% ipython --no-banner

In [1]: import numpy as np

In [2]: np.set_printoptions(precision=1, suppress=True, linewidth=120, sign=" ")

In [3]: def rnd(a):
   ...:     return np.round(a, 1) + 0
   ...: 

In [4]: J = np.arange(40).reshape(10, 4) + 5

In [5]: print(J)
[[  5   6   7   8]
 [  9  10  11  12]
 [ 13  14  15  16]
 [ 17  18  19  20]
 [ 21  22  23  24]
 [ 25  26  27  28]
 [ 29  30  31  32]
 [ 33  34  35  36]
 [ 37  38  39  40]
 [ 41  42  43  44]]

In [6]: print(np.unique(J.round(6), axis=0).shape)
(10, 4)

In [7]: data = np.load("arr.npy")

In [8]: print(data)
[[ 4  4  4  6  0]
 [ 4  4  4  6  0]
 [ 4  4  4  6  0]
 [ 6  6  6  9  0]
 [ 0  0  0  0  0]]

In [9]: Uu, sv, Vt = np.linalg.svd(data)

In [10]: vecs = Vt[:(sv > 1e-8).sum()]

In [11]: rng = np.random.default_rng(785)

In [12]: x0 = data[3] + 5 * data[2] + rng.integers(2) * np.eye(5)[0]

In [13]: print(x0)
[ 27.  26.  26.  39.   0.]

In [14]: print(rnd(vecs.T @ vecs))
[[ 0.2  0.2  0.2  0.3  0. ]
 [ 0.2  0.2  0.2  0.3  0. ]
 [ 0.2  0.2  0.2  0.3  0. ]
 [ 0.3  0.3  0.3  0.4  0. ]
 [ 0.   0.   0.   0.   0. ]]

In [15]: print(rnd(np.diag(vecs.T @ vecs)))
[ 0.2  0.2  0.2  0.4  0. ]

In [16]: rk = np.linalg.matrix_rank(data)

In [17]: print(rk)
1

In [18]: N = np.linalg.svd(data)[2][rk:].T

In [19]: print([int(np.linalg.matrix_rank(data[:, :j + 1])) for j in range(5)])
[1, 1, 1, 1, 1]

In [20]: print(N.shape)
(5, 4)

In [21]: print(np.linalg.matrix_rank(data.T @ data), np.linalg.matrix_rank(data @ data.T))
1 1

In [22]: print(rnd(np.linalg.det(data.T)))
0.0

In [23]: print(np.kron(np.eye(2, dtype=int), data))
[[ 4  4  4  6  0  0  0  0  0  0]
 [ 4  4  4  6  0  0  0  0  0  0]
 [ 4  4  4  6  0  0  0  0  0  0]
 [ 6  6  6  9  0  0  0  0  0  0]
 [ 0  0  0  0  0  0  0  0  0  0]
 [ 0  0  0  0  0  4  4  4  6  0]
 [ 0  0  0  0  0  4  4  4  6  0]
 [ 0  0  0  0  0  4  4  4  6  0]
 [ 0  0  0  0  0  6  6  6  9  0]
 [ 0  0  0  0  0  0  0  0  0  0]]

In [24]: print(rnd(np.linalg.det(2 * data)), rnd(np.linalg.det(data)))
0.0 0.0

In [25]: print(np.einsum("ij,ji->", data, data))
441

In [26]: W0 = np.load("data.npy")

In [27]: print(W0)
[[ 1.4  1.1  1.4 -0.3  0.   0.7  0.2 -0.3  1.5 -3.7  0.2  0.8]
 [-0.4 -0.1 -1.6  1.3  1.4  0.4 -0.4  0.3  0.4  1.3  0.1  0.2]
 [-0.3  2.4  2.  -1.8  1.5 -0.4  0.5  0.   0.4  0.5  1.2  2.9]
 [ 1.5 -0.5  2.2 -0.8 -0.9  0.1 -0.1 -1.8  1.7 -4.8 -0.5 -0.1]
 [ 0.3  0.   0.3 -0.8 -1.1  1.4 -0.3 -0.1  0.9 -0.7  0.9 -0.5]
 [-0.2  0.2  2.5  0.8  1.7  0.5  2.  -1.9  2.2  1.1 -1.7  0.8]
 [-0.2  0.9 -1.9 -0.9  1.   0.6 -0.3  1.4 -1.1  0.   0.3 -0.8]
 [-0.5  1.3  0.6  1.2 -1.7  1.2  1.1  1.  -0.2  1.6 -0.5  2.4]
 [-1.1 -1.6 -0.7  0.7  1.2  0.8  1.  -0.7 -0.7  3.1  0.6  0.1]
 [-0.2  1.2 -0.3 -0.6 -0.7  1.5  0.5  1.3 -0.6  0.8 -0.5 -0.4]
 [-0.6 -0.6  0.7  0.4  1.7  0.5 -0.1 -0.4  0.7  1.6  0.2  0.7]
 [-0.8 -0.3  0.   0.8 -0.4 -1.2  2.   0.6 -1.4  2.4 -0.3 -0.6]
 [ 0.3  0.   0.1  0.1 -1.5 -0.9 -1.3 -0.9 -0.1 -1.3 -0.2 -0.9]
 [ 0.3  0.8 -0.1  0.3 -0.2  0.1 -0.4  0.5 -0.7 -0.5 -0.2  2. ]
 [-0.8  0.9 -0.1 -1.  -1.6 -0.3 -1.2 -0.1 -0.4  3.1  1.1 -1.1]
 [ 0.7  0.3  1.1  0.6 -1.1 -0.8 -0.4 -0.5 -0.9 -2.6 -0.7  1.5]
 [ 0.2  1.1 -1.  -0.5 -0.6 -1.9 -0.8  0.8 -0.7 -0.6 -1.3  0.8]
 [ 0.2 -0.5  1.4  0.3  0.1  0.9 -0.4  1.3 -1.7 -0.4  0.3 -0.2]
 [-0.1 -1.  -0.5  0.9 -0.7  0.9 -1.6 -0.6 -0.9  0.5 -0.7  0.4]
 [-1.6 -2.6  0.7  1.4 -1.5 -1.5  1.4  0.7  1.   4.6 -0.7 -1.7]
 [-0.1 -1.4  0.4  0.4  0.5 -2.3 -0.4  1.  -0.7  0.6  1.1  0. ]
 [ 0.8 -0.7  1.2  0.4  0.4 -0.3 -0.8  0.2  0.1 -2.7 -0.1  1. ]
 [-1.7  1.3 -1.6  1.   0.5 -0.8 -1.1  0.5 -0.4  5.3  1.3  1.2]
 [ 1.2  0.   1.6 -2.  -1.3  0.5 -1.2  2.   0.7 -4.  -1.7  0. ]
 [ 0.1 -0.8  1.  -0.7  0.3 -1.1  1.1  0.6 -0.3 -0.7  1.   0.5]
 [-0.7  0.7  0.  -0.5 -0.7 -3.1  1.3 -0.4 -1.2  2.5 -1.8 -1.4]]

In [28]: dist = np.linalg.norm(W0[:, None] - W0[None], axis=-1)

In [29]: print(dist.mean(axis=1).argmax())
19

In [30]: print(np.unravel_index(dist.round(6).argmax(), dist.shape))
(np.int64(3), np.int64(22))

In [31]: K = np.loadtxt("a.csv", delimiter=",")

In [32]: print(K)
[[ -0.4   0.5   0.4   0.4  -2.    1.7  -1.4  -0.1   1.3]
 [-13.   30.  -23.  -18.  -11.   -9.   -1.   12.   21. ]
 [  0.7   0.5   0.1   0.4   0.2   0.   -1.3   0.4  -1.6]
 [ -0.7   0.8  -0.8  -0.8   0.1  -2.9   0.7   1.3   0.2]
 [ -0.3  -2.3   1.5  -0.6   0.9   0.    0.8   0.9   0.2]
 [ -1.2   0.3  -0.7   0.9  -0.3   0.7   0.7   0.5  -0.1]
 [ -0.7   0.   -0.4  -1.3   0.3   0.3   0.6  -0.6   0.4]
 [ -1.5  -0.4   1.3  -0.6  -0.3  -0.7  -2.8   0.5  -1.3]
 [  0.7  -0.4   1.2  -2.3   0.    1.9  -0.5   0.6  -0.8]
 [ -0.6   1.    0.2   1.1  -1.2   0.7  -0.7  -1.1   1.2]
 [  0.3  -0.3  -0.7  -0.9  -1.1   2.2   0.5   0.5   0.7]
 [  1.    1.3   0.4   0.7   2.7  -0.9  -1.    0.4   0.6]
 [ -0.5   0.6  -0.9   0.3  -0.4   1.3   0.   -1.2  -0.8]
 [ -0.2  -1.5   1.4   0.5  -0.7   0.1   1.    0.2   0.4]
 [  2.1   0.5   0.    0.5   0.4   2.3   1.   -0.1  -0.4]
 [ -0.2  -0.7   0.    0.3  -0.3  -2.1   0.8   1.7   0.4]
 [  1.1  -0.1   0.7   1.   -0.8   1.6  -0.2   1.1  -1.1]
 [ -0.4   0.7  -0.2  -0.1   1.    1.1   0.   -0.4  -1.1]
 [  0.8  -1.4   0.5   0.   -1.   -1.7   0.3  -0.5  -0.6]
 [ -1.3  -0.1   0.6   0.3   0.6  -0.8  -0.3   0.2   1.1]
 [ -0.6   1.3  -1.3   1.   -1.1   0.6   0.3   1.1   1.2]
 [ -0.5  -0.7   0.4   0.6   0.2   1.2   1.5   0.3   0.9]
 [ -0.3   0.1  -1.4   0.1  -0.1   1.    0.    0.2   3.7]
 [  1.8  -0.8   1.6  -0.8   0.6  -0.2   1.2   0.9   0.2]
 [  0.    0.4   0.9  -0.7   1.   -2.   -0.4  -0.1   0.6]
 [ -0.4  -0.3   0.9   0.8   1.   -0.4  -1.9  -2.4  -0.9]
 [ -1.4   2.2   2.5  -1.5  -1.9   0.1  -0.3   2.5  -2.3]
 [  0.8  -0.8  -0.1   2.6   1.6  -1.5  -1.2   0.5   0.3]
 [ -0.3   0.4   1.9   1.6   0.2   0.5  -0.9   1.1   1.9]
 [  0.8   0.4  -1.2   0.2   0.4   1.1  -0.3   0.9  -2.6]
 [ -0.9   0.3  -0.1  -0.6   0.6  -0.8  -1.   -1.5  -0.2]
 [ -0.5   0.4   1.   -1.2  -0.3  -0.1  -0.3   0.1  -0.2]
 [  0.7   0.1  -0.3   0.5   1.4   2.3  -0.4  -0.8  -0.4]
 [ -2.4   0.4   1.5   0.6  -0.6  -1.1   1.3   1.2   0.1]]

In [33]: t3 = np.stack([J, 5 * J, J[::-1]])

In [34]: print(np.einsum("bij,cij->bc", t3, t3))
[[  29340  146700   18780]
 [ 146700  733500   93900]
 [  18780   93900   29340]]
